$ python3 -q
>>> import numpy as np
>>> from numpy import linalg as LA
>>> np.set_printoptions(precision=2, suppress=True, linewidth=120, legacy="1.25")
>>> mat = np.load("out13.npy")
>>> mat
array([[-2.16, -0.59, -1.91,  0.15, -2.23, -3.11, -0.41,  0.36,  1.18],
       [-1.25,  0.42, -3.4 ,  0.54, -0.36, -2.95,  1.35, -0.07, -0.84],
       [-1.94, -0.19, -2.72,  0.34, -1.59, -3.3 ,  0.33,  0.2 ,  0.39],
       [-1.86, -0.1 , -2.86,  0.37, -1.43, -3.29,  0.49,  0.16,  0.21],
       [-2.02, -1.11, -0.12, -0.19, -2.77, -2.08, -1.55,  0.55,  2.22],
       [-1.8 , -0.04, -2.96,  0.4 , -1.3 , -3.28,  0.61,  0.14,  0.07],
       [ 2.14,  0.54,  2.03, -0.18,  2.16,  3.15,  0.32, -0.35, -1.08],
       [ 2.16,  0.91,  0.96,  0.04,  2.63,  2.64,  1.08, -0.48, -1.82],
       [ 1.86,  1.21, -0.45,  0.28,  2.78,  1.64,  1.81, -0.57, -2.41],
       [ 2.02,  1.11,  0.12,  0.19,  2.77,  2.08,  1.55, -0.55, -2.22],
       [-1.48,  0.25, -3.28,  0.49, -0.73, -3.13,  1.08,  0.01, -0.5 ],
       [-0.26, -1.13,  2.97, -0.61, -1.57,  1.23, -2.27,  0.44,  2.27],
       [ 0.65,  1.23, -2.6 ,  0.58,  1.96, -0.65,  2.32, -0.5 , -2.46],
       [ 2.17,  0.87,  1.11,  0.01,  2.58,  2.73,  0.99, -0.47, -1.73],
       [ 2.08,  0.41,  2.32, -0.24,  1.95,  3.24,  0.07, -0.29, -0.82],
       [-1.98, -1.14,  0.05, -0.21, -2.78, -1.95, -1.63,  0.56,  2.28],
       [-1.92, -0.17, -2.76,  0.34, -1.55, -3.3 ,  0.36,  0.19,  0.35],
       [-2.11, -0.47, -2.19,  0.21, -2.05, -3.2 , -0.18,  0.32,  0.94],
       [-2.1 , -0.45, -2.24,  0.22, -2.01, -3.22, -0.14,  0.31,  0.89],
       [ 0.66, -0.77,  3.44, -0.61, -0.48,  2.38, -1.86,  0.24,  1.54],
       [ 0.01,  1.05, -3.15,  0.62,  1.3 , -1.57,  2.2 , -0.39, -2.11],
       [ 2.18,  0.79,  1.35, -0.04,  2.5 ,  2.86,  0.83, -0.44, -1.58],
       [-0.06, -1.07,  3.12, -0.62, -1.35,  1.51, -2.21,  0.4 ,  2.14],
       [-0.27, -1.14,  2.96, -0.61, -1.58,  1.21, -2.27,  0.44,  2.28],
       [ 0.53,  1.21, -2.72,  0.59,  1.85, -0.83,  2.32, -0.48, -2.41],
       [-1.97, -1.15,  0.08, -0.22, -2.78, -1.93, -1.65,  0.56,  2.29],
       [-1.95, -1.16,  0.17, -0.23, -2.78, -1.86, -1.69,  0.56,  2.32],
       [ 2.16,  0.6 ,  1.89, -0.15,  2.24,  3.1 ,  0.43, -0.37, -1.19]])
>>> # rows and columns are dependent
>>> cov = np.cov(mat, rowvar=False)
>>> np.polyfit(mat[:, 3], mat[:, 6], 1)
array([ 3.2 , -0.09])
>>> mat.std(axis=0)
array([1.71, 0.85, 2.27, 0.38, 2.05, 2.51, 1.43, 0.4 , 1.71])
>>> np.corrcoef(mat.T)
array([[ 1.  ,  0.67,  0.54, -0.16,  0.92,  0.92,  0.38, -0.81, -0.67],
       [ 0.67,  1.  , -0.27,  0.63,  0.9 ,  0.33,  0.94, -0.98, -1.  ],
       [ 0.54, -0.27,  1.  , -0.92,  0.17,  0.82, -0.58,  0.06,  0.27],
       [-0.16,  0.63, -0.92,  1.  ,  0.22, -0.53,  0.85, -0.44, -0.63],
       [ 0.92,  0.9 ,  0.17,  0.22,  1.  ,  0.71,  0.7 , -0.97, -0.9 ],
       [ 0.92,  0.33,  0.82, -0.53,  0.71,  1.  , -0.01, -0.53, -0.33],
       [ 0.38,  0.94, -0.58,  0.85,  0.7 , -0.01,  1.  , -0.85, -0.94],
       [-0.81, -0.98,  0.06, -0.44, -0.97, -0.53, -0.85,  1.  ,  0.98],
       [-0.67, -1.  ,  0.27, -0.63, -0.9 , -0.33, -0.94,  0.98,  1.  ]])
>>> cent = mat[[27, 20]].astype(float)
>>> for _ in range(7):
...     lab = LA.norm(mat[:, None] - cent, axis=-1).argmin(axis=1)
...     cent = np.array([mat[lab == j].mean(axis=0) for j in range(2)])
... 
>>> lab
array([1, 1, 1, 1, 1, 1, 0, 0, 0, 0, 1, 0, 1, 0, 0, 1, 1, 1, 1, 0, 1, 0, 0, 0, 1, 1, 1, 0])
>>> cent
array([[ 1.4 ,  0.19,  1.82, -0.21,  1.22,  2.31, -0.13, -0.17, -0.39],
       [-1.46, -0.15, -2.04,  0.25, -1.2 , -2.48,  0.24,  0.15,  0.3 ]])
>>> cent[1] - cent[0]
array([-2.86, -0.34, -3.86,  0.46, -2.42, -4.79,  0.37,  0.32,  0.69])
>>> t3 = np.stack([cent, 4 * cent, cent[::-1]])
>>> LA.norm(t3, axis=(1, 2))
array([ 5.15, 20.6 ,  5.15])
>>> t3.sum(axis=0)
array([[  5.56,   0.82,   7.05,  -0.81,   4.89,   9.09,  -0.4 ,  -0.68,  -1.63],
       [ -5.89,  -0.56,  -8.37,   1.04,  -4.8 , -10.07,   1.06,   0.61,   1.12]])
>>> t3.shape
(3, 2, 9)
>>> (t3 @ cent.T).shape
(3, 2, 2)
>>> M2 = np.array([[0, 0], [0, 2]])
>>> cent = np.array([[-3]])
>>> J = np.block([[M2, np.zeros((2, 1))], [np.zeros((1, 2)), cent]])
>>> J
array([[ 0.,  0.,  0.],
       [ 0.,  2.,  0.],
       [ 0.,  0., -3.]])
>>> (J != 0).astype(int)
array([[0, 0, 0],
       [0, 1, 0],
       [0, 0, 1]])
>>> np.sort(LA.eigvals(J).real)
array([-3.,  0.,  2.])
>>> J @ J
array([[0., 0., 0.],
       [0., 4., 0.],
       [0., 0., 9.]])
>>> round(float(LA.det(J)), 2)
0.0
>>> np.trace(J)
-1.0
>>> np.round(np.abs(LA.eigvals(J)).max(), 2)
3.0
>>> np.allclose(J @ J.T, J.T @ J)
True
>>> LA.matrix_power(J, 4)
array([[ 0.,  0.,  0.],
       [ 0., 16.,  0.],
       [ 0.,  0., 81.]])
>>> np.sort(np.abs(LA.eigvals(J)))
array([0., 2., 3.])
>>> J @ J
array([[0., 0., 0.],
       [0., 4., 0.],
       [0., 0., 9.]])
>>> (J - J.T) / 2
array([[0., 0., 0.],
       [0., 0., 0.],
       [0., 0., 0.]])
>>> np.allclose(J, J.T)
True
>>> (J + J.T) / 2
array([[ 0.,  0.,  0.],
       [ 0.,  2.,  0.],
       [ 0.,  0., -3.]])
>>> M2 = np.array([[-3, -2, 3, -3, -2, -1, 1, 2, 1, 2]])
>>> W0 = M2.T @ M2
>>> W0
array([[ 9,  6, -9,  9,  6,  3, -3, -6, -3, -6],
       [ 6,  4, -6,  6,  4,  2, -2, -4, -2, -4],
       [-9, -6,  9, -9, -6, -3,  3,  6,  3,  6],
       [ 9,  6, -9,  9,  6,  3, -3, -6, -3, -6],
       [ 6,  4, -6,  6,  4,  2, -2, -4, -2, -4],
       [ 3,  2, -3,  3,  2,  1, -1, -2, -1, -2],
       [-3, -2,  3, -3, -2, -1,  1,  2,  1,  2],
       [-6, -4,  6, -6, -4, -2,  2,  4,  2,  4],
       [-3, -2,  3, -3, -2, -1,  1,  2,  1,  2],
       [-6, -4,  6, -6, -4, -2,  2,  4,  2,  4]])
>>> # columns 0 and 3 are equal
>>> LA.matrix_rank(W0, rtol=0.1)
1
>>> LA.cond(W0) > 100
True
>>> np.round(np.sort(np.abs(LA.eigvals(W0))), 2) + 0
array([ 0.,  0.,  0.,  0.,  0.,  0.,  0.,  0.,  0., 46.])
>>> def softmax(z):
...     e = np.exp(z - z.max(axis=-1, keepdims=True))
...     return e / e.sum(axis=-1, keepdims=True)
... 
>>> np.round(softmax(10 * W0[4]), 2) + 0
array([0.5, 0. , 0. , 0.5, 0. , 0. , 0. , 0. , 0. , 0. ])
>>> softmax(W0).sum(axis=1)
array([1., 1., 1., 1., 1., 1., 1., 1., 1., 1.])
>>> np.round(softmax(W0[4] + 3), 2) + 0
array([0.44, 0.06, 0.  , 0.44, 0.06, 0.01, 0.  , 0.  , 0.  , 0.  ])
>>> scores = W0 @ W0.T / np.sqrt(10)
>>> np.round(softmax(scores), 2) + 0
array([[0.5, 0. , 0. , 0.5, 0. , 0. , 0. , 0. , 0. , 0. ],
       [0.5, 0. , 0. , 0.5, 0. , 0. , 0. , 0. , 0. , 0. ],
       [0. , 0. , 1. , 0. , 0. , 0. , 0. , 0. , 0. , 0. ],
       [0.5, 0. , 0. , 0.5, 0. , 0. , 0. , 0. , 0. , 0. ],
       [0.5, 0. , 0. , 0.5, 0. , 0. , 0. , 0. , 0. , 0. ],
       [0.5, 0. , 0. , 0.5, 0. , 0. , 0. , 0. , 0. , 0. ],
       [0. , 0. , 1. , 0. , 0. , 0. , 0. , 0. , 0. , 0. ],
       [0. , 0. , 1. , 0. , 0. , 0. , 0. , 0. , 0. , 0. ],
       [0. , 0. , 1. , 0. , 0. , 0. , 0. , 0. , 0. , 0. ],
       [0. , 0. , 1. , 0. , 0. , 0. , 0. , 0. , 0. , 0. ]])
>>> softmax(scores)[4] @ W0
array([ 9.,  6., -9.,  9.,  6.,  3., -3., -6., -3., -6.])
>>> np.round(softmax(scores + np.triu(np.full(scores.shape, -np.inf), 1)), 2) + 0
array([[1. , 0. , 0. , 0. , 0. , 0. , 0. , 0. , 0. , 0. ],
       [1. , 0. , 0. , 0. , 0. , 0. , 0. , 0. , 0. , 0. ],
       [0. , 0. , 1. , 0. , 0. , 0. , 0. , 0. , 0. , 0. ],
       [0.5, 0. , 0. , 0.5, 0. , 0. , 0. , 0. , 0. , 0. ],
       [0.5, 0. , 0. , 0.5, 0. , 0. , 0. , 0. , 0. , 0. ],
       [0.5, 0. , 0. , 0.5, 0. , 0. , 0. , 0. , 0. , 0. ],
       [0. , 0. , 1. , 0. , 0. , 0. , 0. , 0. , 0. , 0. ],
       [0. , 0. , 1. , 0. , 0. , 0. , 0. , 0. , 0. , 0. ],
       [0. , 0. , 1. , 0. , 0. , 0. , 0. , 0. , 0. , 0. ],
       [0. , 0. , 1. , 0. , 0. , 0. , 0. , 0. , 0. , 0. ]])
